>>> import numpy as np
>>> np.set_printoptions(precision=3, suppress=True, linewidth=120)
>>> rd = lambda a: np.round(a, 3) + 0
>>> data = np.load("out4.npy")
>>> print(data)
[[ 11.903  21.283  -0.046  27.02    2.95   18.155   8.982   3.051  21.164  26.894  27.093  11.868  14.95    0.103
   12.012   8.921]
 [-13.056  -9.792  -1.999 -12.968  -6.867  -9.988 -11.739  -7.943  -9.008 -11.038 -11.075  -7.782  -6.115  -3.977
   -6.036 -10.981]
 [ -6.061  15.037  -3.9    19.052  -8.982  10.219  -9.045 -11.048  17.02   23.028  23.017   3.932  13.014  -7.999
    7.902  -6.856]
 [  4.005   6.959   0.1     8.995   1.005   5.987   3.025   0.982   7.079   9.018   9.075   4.108   4.876   0.208
    4.184   2.983]
 [ -2.878 -17.953   1.982 -23.093   2.875 -13.935  -0.054   4.17  -19.028 -25.016 -25.03   -8.182 -14.088   4.091
  -10.176  -1.107]
 [ 13.776  -1.152   4.058  -0.994  11.131   2.056  14.886  13.071  -2.985  -5.003  -4.992   4.159  -3.051   8.143
    0.044  12.88 ]
 [  9.021   3.235   1.878   4.131   6.145   4.001   8.957   7.002   2.12    1.937   2.191   3.97    1.      3.975
    1.906   8.059]
 [ 30.982  16.145   5.91   20.988  18.843  18.037  29.931  21.956  12.819  15.11   14.986  16.072   7.946  12.035
   10.021  26.953]
 [-18.006  -6.047  -4.016  -7.987 -12.104  -7.777 -18.016 -14.089  -4.022  -4.041  -4.226  -7.925  -1.986  -8.005
   -4.092 -16.01 ]]
>>> u, r1 = data[6], data[8]
>>> print(rd(u @ u))
409.649
>>> p = (u @ r1) / (u @ u) * u
>>> print(rd(np.linalg.norm(u + r1) ** 2 + np.linalg.norm(u - r1) ** 2))
4069.353
>>> print(np.linalg.matrix_rank(np.outer(u, r1)))
1
>>> U, sig, Vh = np.linalg.svd(data)
>>> print(np.argmax(sig[:-1] / (sig[1:] + 1e-6)) + 1)
2
>>> print(rd(sig))
[122.348  75.535   0.562   0.479   0.442   0.412   0.333   0.18    0.163]
>>> out = U[:, :2] @ np.diag(sig[:2]) @ Vh[:2]
>>> print(np.linalg.matrix_rank(data, rtol=0.05))
2
>>> print(rd(np.linalg.norm(data - out) / np.linalg.norm(data)))
0.007
>>> print(rd(np.linalg.norm(data, 2) / np.linalg.norm(data)))
0.851
>>> print([round(float(x), 3) for x in np.linalg.svd(data, compute_uv=False)[:3]])
[122.348, 75.535, 0.562]
>>> print(np.linalg.cond(data) > 100)
True
>>> m1 = np.loadtxt("case4.csv", delimiter=",")
>>> print(rd(m1))
[[ 0.485 -0.169  0.04   0.467 -0.003  0.034]
 [-0.169  0.095  0.049 -0.144 -0.028 -0.183]
 [ 0.04   0.049  0.248  0.053 -0.376 -0.196]
 [ 0.467 -0.144  0.053  0.465  0.032 -0.078]
 [-0.003 -0.028 -0.376  0.032  0.808 -0.108]
 [ 0.034 -0.183 -0.196 -0.078 -0.108  0.899]]
>>> x = np.array([1, 1, 0, 2, 2, -1])
>>> print(rd(np.trace(m1)))
3.0
>>> print(rd((x - m1 @ x) @ (m1 @ x)))
0.0
>>> print(rd(m1 @ m1 @ x))
[ 1.21  -0.234 -0.361  1.395  1.758 -1.42 ]
>>> U, sig, Vh = np.linalg.svd(m1)
>>> print(np.argmax(sig[:-1] / (sig[1:] + 1e-6)) + 1)
3
>>> print(rd(sig))
[1. 1. 1. 0. 0. 0.]
>>> out = U[:, :3] @ np.diag(sig[:3]) @ Vh[:3]
>>> print(np.linalg.matrix_rank(m1, rtol=0.05))
3
>>> print(rd(np.linalg.norm(m1 - out, 2)), rd(sig[3]))
0.0 0.0
>>> rng = np.random.default_rng(57031)
>>> out = m1 + rng.integers(-2, 3, (6, 3)) @ rng.integers(-2, 3, (3, 6))
>>> print(rd(out))
[[ 3.485 -1.169 -3.96  -1.533 -7.003  4.034]
 [-2.169  5.095  0.049 -1.144 -2.028 -4.183]
 [10.04  -5.951 -1.752 -1.947 -2.376 11.804]
 [-3.533  2.856  5.053  2.465  8.032 -6.078]
 [-2.003 -2.028 -4.376  0.032 -5.192 -0.108]
 [-5.966  1.817 -1.196  0.922 -2.108 -5.101]]
>>> print(rd(np.linalg.svd(out - m1, compute_uv=False)))
[23.195 13.099  4.838  0.     0.     0.   ]
>>> x = np.array([-4, 4, 0, 5, 5, -4])
>>> print(rd(out @ np.eye(6)[0]))
[ 3.485 -2.169 10.04  -3.533 -2.003 -5.966]
>>> print(rd(out @ x))
[ -77.43    29.933 -132.798  102.352  -25.465   45.608]
>>> print(rd(out @ (2 * x)))
[-154.861   59.867 -265.596  204.704  -50.93    91.216]
>>> print(rd(np.einsum("ij,j->i", out, x)))
[ -77.43    29.933 -132.798  102.352  -25.465   45.608]
>>> vals, vecs = np.linalg.eigh(m1)
>>> x = np.array([-1, 0, 2, 0, -2, 0])
>>> print(rd(vecs * np.maximum(vals, 0) @ vecs.T))
[[ 0.485 -0.169  0.04   0.467 -0.003  0.034]
 [-0.169  0.095  0.049 -0.144 -0.028 -0.183]
 [ 0.04   0.049  0.248  0.053 -0.376 -0.196]
 [ 0.467 -0.144  0.053  0.465  0.032 -0.078]
 [-0.003 -0.028 -0.376  0.032  0.808 -0.108]
 [ 0.034 -0.183 -0.196 -0.078 -0.108  0.899]]
>>> A = np.loadtxt("x.csv", delimiter=",")
>>> print(rd(A))
[[-0.517  2.336 -1.258 -0.004  0.918 -0.923]
 [ 1.292 -1.292 -1.497 -1.183  1.213 -0.743]
 [-0.388 -0.666 -2.098  1.691 -0.998  0.391]
 [ 1.421  0.877 -0.373 -1.039 -2.218 -0.268]
 [-2.197 -0.677 -0.373 -1.53  -0.804 -0.768]
 [-0.258  0.45  -0.706 -1.151  0.355  2.604]]
>>> print(rd(A @ A.T))
[[9. 0. 0. 0. 0. 0.]
 [0. 9. 0. 0. 0. 0.]
 [0. 0. 9. 0. 0. 0.]
 [0. 0. 0. 9. 0. 0.]
 [0. 0. 0. 0. 9. 0.]
 [0. 0. 0. 0. 0. 9.]]
>>> x = np.array([2, 2, 0, 0, 0, 2])
>>> a = np.maximum(A @ x, 0)
>>> print(rd(A.T @ a))
[  3.401  10.269  -7.72  -10.659  -5.376  11.818]
>>> print(rd(np.maximum(A @ (3 * x), 0)))
[ 5.38   0.     0.    12.185  0.    16.774]
>>> print(np.flatnonzero(a > 1e-9))
[0 3 5]
>>> print(rd(np.maximum(A @ x, 0) - np.maximum(-A @ x, 0)))
[ 1.793 -1.484 -1.325  4.062 -7.285  5.591]
>>> print(rd(A * (a > 1e-9)[:, None]))
[[-0.517  2.336 -1.258 -0.004  0.918 -0.923]
 [ 0.     0.     0.     0.     0.     0.   ]
 [ 0.     0.     0.     0.     0.     0.   ]
 [ 1.421  0.877 -0.373 -1.039 -2.218 -0.268]
 [ 0.     0.     0.     0.     0.     0.   ]
 [-0.258  0.45  -0.706 -1.151  0.355  2.604]]
>>> X = np.loadtxt("run13.csv", delimiter=",")
>>> print(X)
[[0. 0. 0. 0. 0. 0. 0. 0. 0. 1. 0.]
 [0. 0. 0. 1. 0. 0. 0. 0. 1. 0. 0.]
 [0. 0. 0. 0. 0. 0. 0. 1. 0. 0. 0.]
 [0. 1. 0. 0. 0. 0. 1. 0. 0. 0. 0.]
 [0. 0. 0. 0. 0. 0. 0. 0. 1. 0. 0.]
 [0. 0. 0. 0. 0. 0. 1. 0. 0. 0. 1.]
 [0. 0. 0. 1. 0. 1. 0. 0. 0. 0. 0.]
 [0. 0. 1. 0. 0. 0. 0. 0. 0. 0. 0.]
 [0. 1. 0. 0. 1. 0. 0. 0. 0. 1. 0.]
 [1. 0. 0. 0. 0. 0. 0. 0. 1. 0. 0.]
 [0. 0. 0. 0. 0. 1. 0. 0. 0. 0. 0.]]
>>> print(np.abs(np.diag(np.linalg.qr(X)[1])) > 1e-9)
[ True  True  True  True  True  True  True  True  True  True False]
>>> print(np.linalg.lstsq(X[:-1].T, X[-1])[2])
10
>>> U, sig, Vh = np.linalg.svd(X)
>>> print(np.argmax(sig[:-1] / (sig[1:] + 1e-6)) + 1)
10
>>> out = U[:, :10] @ np.diag(sig[:10]) @ Vh[:10]
>>> print(np.linalg.matrix_rank(out))
10
>>> print(rd(np.linalg.norm(X - out, 2)), rd(sig[10]))
0.0 0.0
>>> J = np.load("data.npy")
>>> print(J)
[[ 0.3 -0.1  0.5 -0.1 -0.2 -1.2 -0.1 -0.3 -0.3 -0.3 -0.6  2.   0.6 -0.3  0.7 -0.6]
 [ 0.7 -1.   0.3 -1.1 -0.7 -0.1 -2.   2.6 -1.5  1.8 -1.5  1.5 -1.  -1.  -0.1  0. ]
 [ 0.4  1.6  0.   0.7  0.2  0.2 -0.8  0.2 -0.6  0.6 -1.  -1.   0.8  0.3 -0.4  0.6]
 [ 0.8 -0.8 -0.2  1.4 -0.8  0.4 -0.3 -1.  -1.3  0.7  0.1  0.2  0.6  0.6  0.7  1.9]
 [-0.8  0.2 -0.3 -0.4  0.3 -2.   1.1  2.   0.4 -1.8  0.1 -1.3  0.4 -0.1 -1.9  2. ]
 [ 0.8  0.3 -1.2  1.5  0.5  0.3  3.2  0.3 -1.5  0.6 -1.   0.1  0.4 -0.4 -2.4 -0.7]
 [ 0.4 -0.6  0.9 -2.4 -1.3 -0.8  1.2 -1.8 -1.8  1.9 -0.7  1.1 -1.1 -1.   0.7  1.3]
 [-0.2 -0.3  0.7 -0.4  0.4  1.9  1.7 -1.7  0.6  0.1  0.7  0.7  0.2  1.3 -0.6 -0.7]]
>>> cov = A.T @ A
>>> print(np.linalg.matrix_rank(cov))
6
>>> print(np.allclose(cov, cov.T))
True
>>> print((A @ A.T).shape)
(6, 6)
>>> print(rd(np.diag(cov)))
[9. 9. 9. 9. 9. 9.]
>>> print(rd(np.linalg.svd(A, compute_uv=False) ** 2))
[9. 9. 9. 9. 9. 9.]
>>> W0 = np.loadtxt("layer3.csv", delimiter=",")
>>> print(W0)
[[1. 0. 0. 0. 0. 0. 0. 0. 0. 0. 0. 0. 0.]
 [3. 1. 0. 0. 0. 0. 0. 0. 0. 0. 0. 0. 0.]
 [5. 0. 1. 0. 0. 0. 0. 0. 0. 0. 0. 0. 0.]
 [5. 0. 3. 1. 0. 0. 0. 0. 0. 0. 0. 0. 0.]
 [3. 3. 0. 0. 1. 0. 0. 0. 0. 0. 0. 0. 0.]
 [4. 2. 1. 4. 0. 1. 0. 0. 0. 0. 0. 0. 0.]
 [2. 5. 3. 1. 4. 2. 1. 0. 0. 0. 0. 0. 0.]
 [3. 3. 5. 0. 4. 1. 2. 1. 0. 0. 0. 0. 0.]
 [4. 3. 3. 4. 1. 2. 5. 4. 1. 0. 0. 0. 0.]
 [4. 5. 5. 5. 3. 2. 0. 5. 1. 1. 0. 0. 0.]
 [0. 5. 4. 4. 1. 1. 5. 1. 4. 3. 1. 0. 0.]
 [5. 2. 2. 1. 0. 3. 4. 0. 3. 2. 2. 1. 0.]
 [1. 0. 1. 3. 1. 1. 4. 1. 2. 1. 4. 0. 1.]]
>>> print(np.argsort(-np.linalg.norm(W0, axis=0).round(6), kind="stable")[:3])
[0 1 2]
>>> print(np.linalg.matrix_rank(W0, rtol=0.1))
8
>>> out = np.array([[1, 2],
...     [2, 1],
...     [2, 1],
...     [1, 0],
...     [0, 1],
...     [2, 0],
...     [0, 2],
...     [2, 0],
...     [0, 1],
...     [1, 1],
...     [1, 0],
...     [2, 0],
...     [1, 2]])
>>> print(np.linalg.matrix_rank(W0 @ out))
2
>>> print(np.vstack([W0, out.T]).shape)
(15, 13)
>>> print(np.einsum("ik,kj->ij", W0, out))
[[ 1.  2.]
 [ 5.  7.]
 [ 7. 11.]
 [12. 13.]
 [ 9. 10.]
 [16. 11.]
 [23. 18.]
 [23. 22.]
 [32. 26.]
 [44. 23.]
 [30. 27.]
 [26. 27.]
 [16. 17.]]
>>> print(W0.sum(axis=1))
[ 1.  4.  6.  9.  7. 12. 18. 19. 27. 31. 29. 25. 20.]
>>> print(W0.shape)
(13, 13)
>>> print(rd(W0.mean(axis=0)))
[3.077 2.231 2.154 1.769 1.154 1.    1.615 0.923 0.846 0.538 0.538 0.077 0.077]
>>> x = np.array([0, 0, 7, 3, 1, 7, 6, 5, 1, 9, 0, 5, 4])
>>> print(W0 @ x)
[  0.   0.   7.  24.   1.  26.  48.  63.  99. 102. 114.  88.  68.]
>>> print((W0 @ x).argmax())
10
>>> print(W0 @ np.eye(13)[6])
[0. 0. 0. 0. 0. 0. 1. 2. 5. 0. 5. 4. 4.]
>>> print(W0 @ (2 * x))
[  0.   0.  14.  48.   2.  52.  96. 126. 198. 204. 228. 176. 136.]
>>> print(np.linalg.norm(W0 @ x) <= np.linalg.norm(W0, 2) * np.linalg.norm(x) + 1e-9)
True
>>> mat = np.load("mat.npy")
>>> print(mat)
[[1 0 0 0 0 0 0 0 0 0 0 0 0 0 0]
 [3 1 0 0 0 0 0 0 0 0 0 0 0 0 0]
 [3 3 1 0 0 0 0 0 0 0 0 0 0 0 0]
 [0 2 2 1 0 0 0 0 0 0 0 0 0 0 0]
 [1 3 3 3 1 0 0 0 0 0 0 0 0 0 0]
 [2 0 1 1 0 1 0 0 0 0 0 0 0 0 0]
 [1 0 2 1 3 1 1 0 0 0 0 0 0 0 0]
 [2 2 1 3 0 3 3 1 0 0 0 0 0 0 0]
 [3 2 2 3 0 0 0 3 1 0 0 0 0 0 0]
 [0 1 2 3 1 1 1 2 0 1 0 0 0 0 0]
 [0 0 0 2 3 2 1 2 3 2 1 0 0 0 0]
 [1 2 3 0 2 2 1 0 3 1 3 1 0 0 0]
 [1 2 3 1 0 0 0 1 2 3 0 1 1 0 0]
 [1 0 2 3 0 1 3 2 3 0 1 2 1 1 0]
 [2 0 3 0 3 3 0 2 1 0 3 0 0 1 1]]
>>> print(np.argsort(-np.linalg.norm(mat, axis=0).round(6), kind="stable")[:3])
[2 3 0]
>>> print(np.linalg.cond(mat) > 100)
True
>>> print(np.linalg.matrix_rank(mat, rtol=0.1))
9
>>> out = mat[0, 0] * mat[1:] - np.outer(mat[1:, 0], mat[0])
>>> print(out)
[[0 1 0 0 0 0 0 0 0 0 0 0 0 0 0]
 [0 3 1 0 0 0 0 0 0 0 0 0 0 0 0]
 [0 2 2 1 0 0 0 0 0 0 0 0 0 0 0]
 [0 3 3 3 1 0 0 0 0 0 0 0 0 0 0]
 [0 0 1 1 0 1 0 0 0 0 0 0 0 0 0]
 [0 0 2 1 3 1 1 0 0 0 0 0 0 0 0]
 [0 2 1 3 0 3 3 1 0 0 0 0 0 0 0]
 [0 2 2 3 0 0 0 3 1 0 0 0 0 0 0]
 [0 1 2 3 1 1 1 2 0 1 0 0 0 0 0]
 [0 0 0 2 3 2 1 2 3 2 1 0 0 0 0]
 [0 2 3 0 2 2 1 0 3 1 3 1 0 0 0]
 [0 2 3 1 0 0 0 1 2 3 0 1 1 0 0]
 [0 0 2 3 0 1 3 2 3 0 1 2 1 1 0]
 [0 0 3 0 3 3 0 2 1 0 3 0 0 1 1]]
>>> print(mat[:, 0] / mat[0, 0])
[1. 3. 3. 0. 1. 2. 1. 2. 3. 0. 0. 1. 1. 1. 2.]
>>> print(np.linalg.matrix_rank(out), np.linalg.matrix_rank(mat))
14 15
>>> out = mat / np.sqrt((mat ** 2).mean(axis=1, keepdims=True))
>>> print(rd(out[10]))
[0.    0.    0.    1.291 1.936 1.291 0.645 1.291 1.936 1.291 0.645 0.    0.    0.    0.   ]
>>> print(np.linalg.matrix_rank(out) == np.linalg.matrix_rank(mat))
True
>>> print(rd(np.linalg.norm(out, axis=1)))
[3.873 3.873 3.873 3.873 3.873 3.873 3.873 3.873 3.873 3.873 3.873 3.873 3.873 3.873 3.873]
>>> print(np.linalg.matrix_rank(mat - mat.mean(axis=1, keepdims=True)))
14
>>> U, sig, Vh = np.linalg.svd(mat)
>>> print(np.argmax(sig[:-1] / (sig[1:] + 1e-6)) + 1)
14
>>> out = U[:, :14] @ np.diag(sig[:14]) @ Vh[:14]
>>> print(rd(np.linalg.norm(mat - out) / np.linalg.norm(mat)))
0.0
>>> print(np.linalg.matrix_rank(mat, rtol=0.05))
11
>>> arr = np.array([[1, 0, 0, 0, 0, 0],
...     [2, 1, 0, 0, 0, 0],
...     [2, 1, 1, 0, 0, 0],
...     [1, 2, 2, 1, 0, 0],
...     [1, 2, 1, 2, 1, 0],
...     [1, 0, 2, 2, 2, 1]])
>>> print([int(np.linalg.matrix_rank(np.linalg.matrix_power(arr, p))) for p in range(1, 7)])
[6, 6, 6, 6, 6, 6]
>>> W1 = np.array([[0, 3, -3, -1],
...     [-3, -3, 2, -2],
...     [3, 3, -2, 1],
...     [-3, -3, 0, 2],
...     [1, -2, 1, -3],
...     [-3, 1, -1, 2]])
>>> beta = np.array([1, 1, 0, 2])
>>> hid = np.maximum(arr @ W1 + beta, 0)
>>> print(hid)
[[1 4 0 1]
 [0 4 0 0]
 [1 7 0 0]
 [0 1 0 1]
 [0 0 0 0]
 [0 1 0 3]]
>>> C = np.array([[-1, -1, 2], [-9, -5, -1], [4, -3, -8], [1, -7, -4]])
>>> print(W1 @ C)
[[-40   1  25]
 [ 36  26 -11]
 [-37 -19  15]
 [ 32   4 -11]
 [ 18  27   8]
 [ -8 -13  -7]]
>>> print((hid @ C).round(6).argmax(axis=1))
[2 2 2 2 0 0]
>>> U, sig, Vh = np.linalg.svd(hid)
>>> vecs = Vh[:(sig > 1e-8).sum()]
>>> x = hid[1] + -2 * hid[0] + rng.integers(2) * np.eye(4)[0]
>>> print(x)
[-1. -4.  0. -2.]
>>> print(rd(vecs.T @ vecs))
[[1. 0. 0. 0.]
 [0. 1. 0. 0.]
 [0. 0. 0. 0.]
 [0. 0. 0. 1.]]
>>> out = arr / np.sqrt((arr ** 2).mean(axis=1, keepdims=True))
>>> print(rd(np.linalg.norm(out, axis=1)))
[2.449 2.449 2.449 2.449 2.449 2.449]
>>> print(rd(arr - arr.mean(axis=1, keepdims=True)))
[[ 0.833 -0.167 -0.167 -0.167 -0.167 -0.167]
 [ 1.5    0.5   -0.5   -0.5   -0.5   -0.5  ]
 [ 1.333  0.333  0.333 -0.667 -0.667 -0.667]
 [ 0.     1.     1.     0.    -1.    -1.   ]
 [-0.167  0.833 -0.167  0.833 -0.167 -1.167]
 [-0.333 -1.333  0.667  0.667  0.667 -0.333]]
>>> U, sig, Vh = np.linalg.svd(arr, full_matrices=False)
>>> print(U.shape, sig.shape, Vh.shape)
(6, 6) (6,) (6, 6)
>>> print(rd(np.abs(Vh[0])))
[0.488 0.46  0.507 0.456 0.276 0.092]
>>> print(rd(sig / sig[0]))
[1.    0.502 0.329 0.217 0.034 0.022]
>>> print(rd(np.sqrt((sig ** 2).sum())), rd(np.linalg.norm(arr)))
6.856 6.856
>>> print(rd(U.T @ U))
[[1. 0. 0. 0. 0. 0.]
 [0. 1. 0. 0. 0. 0.]
 [0. 0. 1. 0. 0. 0.]
 [0. 0. 0. 1. 0. 0.]
 [0. 0. 0. 0. 1. 0.]
 [0. 0. 0. 0. 0. 1.]]
